$ python -q
>>> import numpy as np
>>> from numpy import linalg as LA
>>> np.set_printoptions(precision=2, suppress=True, linewidth=160, floatmode="fixed")
>>> arr = np.loadtxt("data.csv", delimiter=",")
>>> arr
array([[-10.26,  -1.87,   0.32],
       [-11.70,   1.18,   0.07],
       [  0.94,  -2.74,  -0.44],
       [-25.36,  -1.75,  -0.84],
       [  2.57,  -1.61,  -0.30],
       [  9.96,  -1.38,  -0.01],
       [  7.22,   0.00,  -0.01],
       [ -2.22,   2.95,  -0.47],
       [ -5.90,  -0.34,   0.15],
       [ -0.59,  -0.48,   0.18]])
>>> # column 0 dominates
>>> Xs = arr - arr.mean(axis=0)
>>> vecs = LA.svd(Xs)[2][:1]
>>> Y = Xs - Xs @ vecs.T @ vecs
>>> np.round(np.diag(vecs.T @ vecs), 2) + 0
array([1.00, 0.00, 0.00])
>>> x = np.array([1, -4, 5])
>>> a = np.maximum(arr @ x, 0)
>>> a
array([ 0.00,  0.00,  9.70,  0.00,  7.51, 15.43,  7.17,  0.00,  0.00,  2.23])
>>> arr.T @ a
array([232.55, -61.03,  -6.35])
>>> arr * (a > 1e-9)[:, None]
array([[-0.00, -0.00,  0.00],
       [-0.00,  0.00,  0.00],
       [ 0.94, -2.74, -0.44],
       [-0.00, -0.00, -0.00],
       [ 2.57, -1.61, -0.30],
       [ 9.96, -1.38, -0.01],
       [ 7.22,  0.00, -0.01],
       [-0.00,  0.00, -0.00],
       [-0.00, -0.00,  0.00],
       [-0.59, -0.48,  0.18]])
>>> feats = np.array([[0.0, -2.0, 2.0, -1.0],
...     [-2.0, 0.0, 0.0, 0.0],
...     [2.0, 0.0, 0.0, 0.0],
...     [-1.0, 0.0, 0.0, 0.0]])
>>> # symmetric, so the eigenvalues are real
>>> np.round(feats @ LA.pinv(feats) @ feats, 2) + 0
array([[ 0.00, -2.00,  2.00, -1.00],
       [-2.00,  0.00,  0.00,  0.00],
       [ 2.00,  0.00,  0.00,  0.00],
       [-1.00,  0.00,  0.00,  0.00]])
>>> round(float(np.trace(LA.pinv(feats) @ feats)), 2)
2.0
>>> np.unique(feats.round(6), axis=0).shape
(4, 4)
>>> LA.lstsq(feats[:-1].T, feats[-1])[2]
np.int32(2)
>>> [round(float(LA.det(feats[:i, :i])), 2) + 0 for i in range(1, 5)]
[0.0, -4.0, 0.0, 0.0]
>>> round(float(LA.eigvalsh(feats).min()), 2)
-3.0
>>> F = np.load("w.npy")
>>> F
array([[0, 1, 1],
       [1, 0, 1],
       [1, 1, 0]])
>>> # symmetric
>>> round(LA.norm(F, 2), 2)
np.float64(2.0)
>>> F[2] @ F[0]
np.int64(1)
>>> round(LA.norm(F, 1), 2), round(LA.norm(F, np.inf), 2)
(np.float64(2.0), np.float64(2.0))
>>> np.round(LA.norm(F) ** 2 / LA.norm(F, 2) ** 2, 2)
np.float64(1.5)
>>> np.round(LA.norm(F, "nuc"), 2)
np.float64(4.0)
>>> Y = np.array([[0, 2, 0], [1, 0, 0]])
>>> Z = np.kron(Y, F)
>>> LA.matrix_rank(Z)
np.int64(6)
>>> Z
array([[0, 0, 0, 0, 2, 2, 0, 0, 0],
       [0, 0, 0, 2, 0, 2, 0, 0, 0],
       [0, 0, 0, 2, 2, 0, 0, 0, 0],
       [0, 1, 1, 0, 0, 0, 0, 0, 0],
       [1, 0, 1, 0, 0, 0, 0, 0, 0],
       [1, 1, 0, 0, 0, 0, 0, 0, 0]])
>>> left, sig, vt = LA.svd(Z, full_matrices=False)
>>> np.round(vt @ vt.T, 2) + 0
array([[1.00, 0.00, 0.00, 0.00, 0.00, 0.00],
       [0.00, 1.00, 0.00, 0.00, 0.00, 0.00],
       [0.00, 0.00, 1.00, 0.00, 0.00, 0.00],
       [0.00, 0.00, 0.00, 1.00, 0.00, 0.00],
       [0.00, 0.00, 0.00, 0.00, 1.00, 0.00],
       [0.00, 0.00, 0.00, 0.00, 0.00, 1.00]])
>>> np.cumsum(sig ** 2) / np.sum(sig ** 2)
array([0.53, 0.67, 0.80, 0.93, 0.97, 1.00])
>>> (sig > 1e-8).sum()
np.int64(6)
>>> np.abs(left[:, 0]).round(6).argmax()
np.int64(0)
>>> round(np.sqrt((sig ** 2).sum()), 2), round(LA.norm(Z), 2)
(np.float64(5.48), np.float64(5.48))
>>> sig
array([4.00, 2.00, 2.00, 2.00, 1.00, 1.00])
>>> W0 = np.load("test4.npy")
>>> W0
array([[-0.90,  0.40, -0.60],
       [ 1.90, -0.50,  0.90],
       [ 1.20,  0.30, -1.60],
       [-1.20, -0.30,  0.10]])
>>> Y = np.c_[W0[:, :2] @ np.array([[0, 3], [2, 2]]), np.array([0, 0, 2, -2])]
>>> Y
array([[ 0.80, -1.90,  0.00],
       [-1.00,  4.70,  0.00],
       [ 0.60,  4.20,  2.00],
       [-0.60, -4.20, -2.00]])
>>> np.round(LA.norm(Y - W0 @ LA.lstsq(W0, Y)[0], axis=0), 2) + 0
array([0.00, 0.00, 0.44])
>>> LA.norm(LA.qr(W0)[0].T @ Y, axis=0) ** 2 / ((Y ** 2).sum(axis=0) + 1e-12)
array([1.00, 1.00, 0.98])
>>> Y = W0 / np.sqrt((W0 ** 2).mean(axis=1, keepdims=True))
>>> LA.norm(Y, axis=1)
array([1.73, 1.73, 1.73, 1.73])
>>> LA.matrix_rank(Y) == LA.matrix_rank(W0)
np.True_
>>> W0 - W0.mean(axis=1, keepdims=True)
array([[-0.53,  0.77, -0.23],
       [ 1.13, -1.27,  0.13],
       [ 1.23,  0.33, -1.57],
       [-0.73,  0.17,  0.57]])
